% python3 -q
>>> import numpy as np
>>> from numpy import linalg as LA
>>> np.set_printoptions(precision=2, suppress=True, linewidth=100, floatmode="fixed")
>>> X = np.load("case0.npy")
>>> X
array([[1.00, 0.00, 0.00],
       [0.50, 0.50, 0.00],
       [0.00, 0.00, 1.00]])
>>> LA.matrix_rank(X - X[0, 0] * np.eye(3))
np.int64(1)
>>> LA.matrix_power(X - np.diag(np.diag(X)), 3)
array([[0.00, 0.00, 0.00],
       [0.00, 0.00, 0.00],
       [0.00, 0.00, 0.00]])
>>> Y = LA.inv(X)
>>> (np.abs(Y) > 1e-9).astype(int)
array([[1, 0, 0],
       [1, 1, 0],
       [0, 0, 1]])
>>> Y
array([[ 1.00,  0.00,  0.00],
       [-1.00,  2.00,  0.00],
       [ 0.00,  0.00,  1.00]])
>>> X @ Y
array([[1.00, 0.00, 0.00],
       [0.00, 1.00, 0.00],
       [0.00, 0.00, 1.00]])
>>> round(LA.slogdet(X)[0], 2)
np.float64(1.0)
>>> LA.det(X) * Y
array([[ 0.50,  0.00,  0.00],
       [-0.50,  1.00,  0.00],
       [ 0.00,  0.00,  0.50]])
>>> K = np.array([[2, 9, -1], [-1, 2, 9], [9, -1, 2]])
>>> np.round(LA.matrix_power(X, 100), 2) + 0
array([[1.00, 0.00, 0.00],
       [1.00, 0.00, 0.00],
       [0.00, 0.00, 1.00]])
>>> X @ np.ones(3)
array([1.00, 1.00, 1.00])
>>> np.sort(np.abs(LA.eigvals(X)))[::-1]
array([1.00, 1.00, 0.50])
>>> pr = np.eye(3)[2]
>>> for _ in range(5):
...     pr = pr @ X
...     print(pr.round(2))
... 
[0.00 0.00 1.00]
[0.00 0.00 1.00]
[0.00 0.00 1.00]
[0.00 0.00 1.00]
[0.00 0.00 1.00]
>>> r0 = np.array([9, -7, 7, -7]) + 0.5
>>> F = np.eye(4) - 2 * np.outer(r0, r0) / (r0 @ r0)
>>> F
array([[ 0.22,  0.53, -0.62,  0.53],
       [ 0.53,  0.63,  0.42, -0.37],
       [-0.62,  0.42,  0.51,  0.42],
       [ 0.53, -0.37,  0.42,  0.63]])
>>> [round(float(LA.det(F[:i, :i])), 2) + 0 for i in range(1, 5)]
[0.22, -0.15, -0.63, -1.0]
>>> round(LA.eigvalsh(F).min(), 2)
np.float64(-1.0)
>>> np.all(LA.eigvalsh(F) > 0)
np.False_
>>> rng = np.random.default_rng(354198)
>>> z = rng.permutation(4)
>>> Y = F[:, z] * rng.choice([-1, 1], 4)
>>> Y
array([[-0.53,  0.62, -0.22, -0.53],
       [-0.63, -0.42, -0.53,  0.37],
       [-0.42, -0.51,  0.62, -0.42],
       [ 0.37, -0.42, -0.53, -0.63]])
>>> left, _, Vh = LA.svd(F.T @ Y)
>>> np.round(LA.lstsq(F, Y)[0], 2) + 0
array([[ 0.00,  0.00, -1.00,  0.00],
       [-1.00,  0.00,  0.00,  0.00],
       [ 0.00, -1.00,  0.00,  0.00],
       [ 0.00,  0.00,  0.00, -1.00]])
>>> np.round(left @ Vh, 2) + 0
array([[ 0.00,  0.00, -1.00,  0.00],
       [-1.00,  0.00,  0.00,  0.00],
       [ 0.00, -1.00,  0.00,  0.00],
       [ 0.00,  0.00,  0.00, -1.00]])
>>> (LA.matrix_power((X != 0) + (X.T != 0) + np.eye(3), 3) > 0).astype(int)
array([[1, 1, 0],
       [1, 1, 0],
       [0, 0, 1]])
>>> X @ X
array([[1.00, 0.00, 0.00],
       [0.75, 0.25, 0.00],
       [0.00, 0.00, 1.00]])
>>> np.flatnonzero(LA.matrix_power((X != 0) + (X.T != 0) + np.eye(3), 3)[0])
array([0, 1])
>>> np.round(F @ F.T, 2) + 0
array([[1.00, 0.00, 0.00, 0.00],
       [0.00, 1.00, 0.00, 0.00],
       [0.00, 0.00, 1.00, 0.00],
       [0.00, 0.00, 0.00, 1.00]])
>>> np.round(F.T @ F, 2) + 0
array([[1.00, 0.00, 0.00, 0.00],
       [0.00, 1.00, 0.00, 0.00],
       [0.00, 0.00, 1.00, 0.00],
       [0.00, 0.00, 0.00, 1.00]])
>>> O, R = LA.qr(F)
>>> round(np.trace(O @ O.T), 2)
np.float64(4.0)
>>> O
array([[-0.22, -0.53, -0.62,  0.53],
       [-0.53, -0.63,  0.42, -0.37],
       [ 0.62, -0.42,  0.51,  0.42],
       [-0.53,  0.37,  0.42,  0.63]])
>>> np.abs(np.diag(R))
array([1.00, 1.00, 1.00, 1.00])
>>> mat = np.load("run16.npy")
>>> mat
array([[ 0.70,  0.30, -0.60],
       [-0.10,  0.40,  0.60],
       [ 0.59,  0.28, -0.62]])
>>> left, sigma, Vh = LA.svd(mat, full_matrices=False)
>>> np.allclose(left * sigma @ Vh, mat)
True
>>> round(float(np.sqrt((sigma ** 2).sum())), 2), np.round(LA.norm(mat), 2)
(1.51, np.float64(1.51))
>>> np.abs(left[:, 0]).round(6).argmax()
np.int64(0)
>>> np.round(Vh @ Vh.T, 2) + 0
array([[1.00, 0.00, 0.00],
       [0.00, 1.00, 0.00],
       [0.00, 0.00, 1.00]])
>>> sigma
array([1.38, 0.62, 0.05])
>>> sigma / sigma[0]
array([1.00, 0.45, 0.04])
>>> np.round(left.T @ mat @ Vh.T, 2) + 0
array([[1.38, 0.00, 0.00],
       [0.00, 0.62, 0.00],
       [0.00, 0.00, 0.05]])
>>> np.allclose(mat @ mat.T, mat.T @ mat)
False
>>> mat @ mat
array([[ 0.11,  0.16,  0.13],
       [ 0.24,  0.30, -0.07],
       [ 0.02,  0.12,  0.20]])
>>> LA.matrix_power(mat, 3)
array([[ 0.14,  0.13, -0.05],
       [ 0.10,  0.17,  0.08],
       [ 0.12,  0.11, -0.07]])
>>> np.round(LA.det(mat), 2)
np.float64(-0.05)
>>> round(float(np.trace(mat)), 2)
0.48
>>> (mat - mat.T) / 2
array([[ 0.00,  0.20, -0.59],
       [-0.20,  0.00,  0.16],
       [ 0.59, -0.16,  0.00]])
>>> np.allclose(mat, mat.T)
False
>>> (mat + mat.T) / 2
array([[ 0.70,  0.10, -0.01],
       [ 0.10,  0.40,  0.44],
       [-0.01,  0.44, -0.62]])
>>> round(float(LA.norm(mat, 2) / LA.norm(mat)), 2)
0.91
>>> np.abs(LA.svd(mat)[2][-1])
array([0.69, 0.55, 0.47])
>>> LA.matrix_rank(mat, rtol=0.1)
np.int64(2)
>>> LA.cond(mat) > 100
np.False_
>>> np.argsort(-LA.norm(mat, axis=0).round(6), kind="stable")[:3]
array([2, 0, 1])
>>> [round(float(x), 2) for x in LA.svd(mat, compute_uv=False)[:3]]
[1.38, 0.62, 0.05]
>>> A = np.loadtxt("dump.csv", delimiter=",")
>>> A
array([[0.00, 5.00, 0.00],
       [0.00, 5.00, 0.00],
       [0.00, 5.00, 0.00],
       [0.00, 5.00, 0.00],
       [0.00, 5.00, 0.00],
       [0.00, 5.00, 0.00],
       [0.00, 5.00, 0.00],
       [0.00, 5.00, 0.00],
       [0.00, 5.00, 0.00],
       [0.00, 5.00, 0.00],
       [0.00, 5.00, 0.00],
       [0.00, 5.00, 0.00],
       [0.00, 5.00, 0.00],
       [0.00, 5.00, 0.00],
       [0.00, 5.00, 0.00],
       [0.00, 5.00, 0.00],
       [0.00, 5.00, 0.00],
       [0.00, 5.00, 0.00],
       [0.00, 5.00, 0.00],
       [0.00, 5.00, 0.00],
       [0.00, 5.00, 0.00],
       [0.00, 5.00, 0.00],
       [0.00, 5.00, 0.00],
       [0.00, 5.00, 0.00]])
>>> np.round(LA.norm(A, 2) / LA.norm(A), 2)
np.float64(1.0)
>>> np.argsort(-LA.norm(A, axis=0).round(6), kind="stable")[:3]
array([1, 0, 2])
>>> LA.matrix_rank(A, rtol=0.1)
np.int64(1)
>>> Y = X / LA.norm(X, axis=1, keepdims=True)
>>> G = Y @ Y.T
>>> (np.abs(G) > 0.9).astype(int)
array([[1, 0, 0],
       [0, 1, 0],
       [0, 0, 1]])
>>> (G - 2 * np.eye(3)).round(6).argmax(axis=1)
array([1, 0, 0])
>>> G
array([[1.00, 0.71, 0.00],
       [0.71, 1.00, 0.00],
       [0.00, 0.00, 1.00]])
>>> G[1]
array([0.71, 1.00, 0.00])
>>> LA.norm(Y, axis=1)
array([1.00, 1.00, 1.00])
>>> Y = G / np.sqrt((G ** 2).mean(axis=1, keepdims=True))
>>> G - G.mean(axis=1, keepdims=True)
array([[ 0.43,  0.14, -0.57],
       [ 0.14,  0.43, -0.57],
       [-0.33, -0.33,  0.67]])
>>> Y[2]
array([0.00, 0.00, 1.73])
>>> LA.lstsq(A[:-1].T, A[-1])[2]
np.int32(1)
>>> np.abs(np.diag(LA.qr(A)[1])) > 1e-9
array([False,  True, False])
>>> A @ LA.pinv(A) @ A
array([[0.00, 5.00, 0.00],
       [0.00, 5.00, 0.00],
       [0.00, 5.00, 0.00],
       [0.00, 5.00, 0.00],
       [0.00, 5.00, 0.00],
       [0.00, 5.00, 0.00],
       [0.00, 5.00, 0.00],
       [0.00, 5.00, 0.00],
       [0.00, 5.00, 0.00],
       [0.00, 5.00, 0.00],
       [0.00, 5.00, 0.00],
       [0.00, 5.00, 0.00],
       [0.00, 5.00, 0.00],
       [0.00, 5.00, 0.00],
       [0.00, 5.00, 0.00],
       [0.00, 5.00, 0.00],
       [0.00, 5.00, 0.00],
       [0.00, 5.00, 0.00],
       [0.00, 5.00, 0.00],
       [0.00, 5.00, 0.00],
       [0.00, 5.00, 0.00],
       [0.00, 5.00, 0.00],
       [0.00, 5.00, 0.00],
       [0.00, 5.00, 0.00]])
>>> left, sigma, Vh = LA.svd(A)
>>> np.argmax(sigma[:-1] / (sigma[1:] + 1e-6)) + 1
np.int64(1)
>>> Y = left[:, :1] @ np.diag(sigma[:1]) @ Vh[:1]
>>> round(np.abs(A - Y).max(), 2)
np.float64(0.0)
>>> round(float(LA.norm(A - Y, 2)), 2), sigma[1]
(0.0, np.float64(0.0))
>>> LA.matrix_rank(A, rtol=0.05)
np.int64(1)
>>> Y = np.array([[5, 0], [5, 7]])
>>> basis = np.array([[2, -2, 2], [1, -3, 2], [-1, 0, 0]])
>>> W0 = np.kron(Y, basis)
>>> W0
array([[ 10, -10,  10,   0,   0,   0],
       [  5, -15,  10,   0,   0,   0],
       [ -5,   0,   0,   0,   0,   0],
       [ 10, -10,  10,  14, -14,  14],
       [  5, -15,  10,   7, -21,  14],
       [ -5,   0,   0,  -7,   0,   0]])
>>> LA.norm(W0, axis=1)
array([17.32, 18.71,  5.00, 29.80, 32.19,  8.60])
>>> LA.norm(W0, axis=0)
array([17.32, 25.50, 20.00, 17.15, 25.24, 19.80])
>>> round(float(LA.norm(W0[5] - W0[0])), 2)
21.77
>>> round(float(LA.norm(W0[5], 1)), 2), round(LA.norm(W0[5], np.inf), 2)
(12.0, np.float64(7.0))
>>> round(LA.norm(W0) ** 2 / LA.norm(W0, 2) ** 2, 2)
np.float64(1.25)
>>> round(LA.norm(W0, "nuc"), 2)
np.float64(86.15)
>>> z = rng.permutation(6)
>>> z
array([3, 0, 4, 2, 1, 5])
>>> Y = W0[z][:, z]
>>> np.diag(Y)
array([ 14,  10, -21,   0, -15,   0])
>>> np.allclose(Y, W0)
False
>>> np.trace(Y)
np.int64(-12)
>>> Y = W0[0, 0] * W0[1:] - np.outer(W0[1:, 0], W0[0])
>>> Y
array([[   0, -100,   50,    0,    0,    0],
       [   0,  -50,   50,    0,    0,    0],
       [   0,    0,    0,  140, -140,  140],
       [   0, -100,   50,   70, -210,  140],
       [   0,  -50,   50,  -70,    0,    0]])
>>> W0[:, 0] / W0[0, 0]
array([ 1.00,  0.50, -0.50,  1.00,  0.50, -0.50])
>>> LA.matrix_rank(Y), LA.matrix_rank(W0)
(np.int64(5), np.int64(6))
>>> G = W0.T @ W0
>>> LA.svd(W0, compute_uv=False) ** 2
array([2131.36,  365.63,  142.28,   24.41,    7.96,    1.37])
>>> np.trace(G), (W0 ** 2).sum()
(np.int64(2673), np.int64(2673))
>>> LA.eigvalsh(G)[::-1]
array([2131.36,  365.63,  142.28,   24.41,    7.96,    1.37])
>>> np.allclose(G, G.T)
True
>>> np.diag(G)
array([300, 650, 400, 294, 637, 392])
>>> G
array([[ 300, -350,  300,  210, -245,  210],
       [-350,  650, -500, -245,  455, -350],
       [ 300, -500,  400,  210, -350,  280],
       [ 210, -245,  210,  294, -343,  294],
       [-245,  455, -350, -343,  637, -490],
       [ 210, -350,  280,  294, -490,  392]])
>>> w, evecs = LA.eigh(G)
>>> LA.svd(G, compute_uv=False)
array([2131.36,  365.63,  142.28,   24.41,    7.96,    1.37])
>>> np.round(evecs.T @ G @ evecs, 2) + 0
array([[   1.37,    0.00,    0.00,    0.00,    0.00,    0.00],
       [   0.00,    7.96,    0.00,    0.00,    0.00,    0.00],
       [   0.00,    0.00,   24.41,    0.00,    0.00,    0.00],
       [   0.00,    0.00,    0.00,  142.28,    0.00,    0.00],
       [   0.00,    0.00,    0.00,    0.00,  365.63,    0.00],
       [   0.00,    0.00,    0.00,    0.00,    0.00, 2131.36]])
>>> evecs @ np.diag(w) @ evecs.T
array([[ 300.00, -350.00,  300.00,  210.00, -245.00,  210.00],
       [-350.00,  650.00, -500.00, -245.00,  455.00, -350.00],
       [ 300.00, -500.00,  400.00,  210.00, -350.00,  280.00],
       [ 210.00, -245.00,  210.00,  294.00, -343.00,  294.00],
       [-245.00,  455.00, -350.00, -343.00,  637.00, -490.00],
       [ 210.00, -350.00,  280.00,  294.00, -490.00,  392.00]])
>>> np.abs(evecs[:, -1]).round(6).argmax()
np.int64(1)
>>> O, _ = LA.qr(np.array([[-2.6, 0.0, 0.5, -0.9],
...     [0.1, 0.3, 1.0, -1.8],
...     [-1.3, -0.6, -1.5, -1.1],
...     [0.6, 0.2, -1.3, 1.4]]))
>>> evecs, _ = LA.qr(np.array([[0.3, -0.2, 1.0], [-0.6, -0.6, -2.4], [0.5, 1.4, -0.2]]))
>>> sigma = 10 * 0.9 ** np.arange(3)
>>> arr = O[:, :3] * sigma @ evecs[:3]
>>> arr
array([[ 0.79,  4.08, -8.69],
       [-3.97, -0.30, -1.92],
       [ 7.45,  3.31,  0.67],
       [ 2.47, -7.32, -2.78]])
>>> vec = np.array([2, -3, -1])
>>> rhs = arr @ vec
>>> b, lr = np.zeros(3), 1 / LA.norm(arr, 2) ** 2
>>> for i in range(8):
...     b -= lr * arr.T @ (arr @ b - rhs)
...     if i % 2 == 0: print(i, round(LA.norm(arr @ b - rhs), 2))
... 
0 10.3
2 1.22
4 0.14
6 0.02
>>> b
array([ 2.00, -3.00, -1.00])
>>> round(float(LA.cond(arr)), 2)
1.23
>>> A[:, 2] @ A[:, 1]
np.float64(0.0)
>>> feats = np.loadtxt("x.csv", delimiter=",")
>>> feats
array([[ 1.00, -2.00,  4.00, -8.00],
       [ 1.00, -1.00,  1.00, -1.00],
       [ 1.00,  0.00,  0.00,  0.00],
       [ 1.00,  1.00,  1.00,  1.00]])
>>> O, R = LA.qr(feats)
>>> R
array([[-2.00,  1.00, -3.00,  4.00],
       [ 0.00,  2.24, -2.24,  6.26],
       [ 0.00,  0.00,  2.00, -3.00],
       [ 0.00,  0.00,  0.00,  1.34]])
>>> abs(R[0, 0]), round(float(LA.norm(feats[:, 0])), 2)
(np.float64(2.0), 2.0)
>>> O.shape, R.shape
((4, 4), (4, 4))
>>> W1 = np.array([[3, 1], [3, -2], [3, -2], [-1, -3]])
>>> b = np.array([0, 0])
>>> H = np.maximum(feats @ W1 + b, 0)
>>> H
array([[17.00, 21.00],
       [ 4.00,  4.00],
       [ 3.00,  1.00],
       [ 8.00,  0.00]])
>>> basis = np.array([[-1, 6, 3], [9, 3, -6]])
>>> W1 @ basis
array([[  6,  21,   3],
       [-21,  12,  21],
       [-21,  12,  21],
       [-26, -15,  15]])
>>> def softmax(z):
...     e = np.exp(z - z.max(axis=-1, keepdims=True))
...     return e / e.sum(axis=-1, keepdims=True)
... 
>>> np.round(softmax(feats[0] + 5), 2) + 0
array([0.05, 0.00, 0.95, 0.00])
>>> softmax(feats).sum(axis=1)
array([1.00, 1.00, 1.00, 1.00])
>>> S = feats @ feats.T / np.sqrt(4)
>>> np.round(softmax(S), 2) + 0
array([[1.00, 0.00, 0.00, 0.00],
       [0.99, 0.00, 0.00, 0.00],
       [0.25, 0.25, 0.25, 0.25],
       [0.01, 0.10, 0.16, 0.73]])
>>> softmax(S).round(6).argmax(axis=1)
array([0, 0, 0, 3])
>>> softmax(S)[0] @ feats
array([ 1.00, -2.00,  4.00, -8.00])
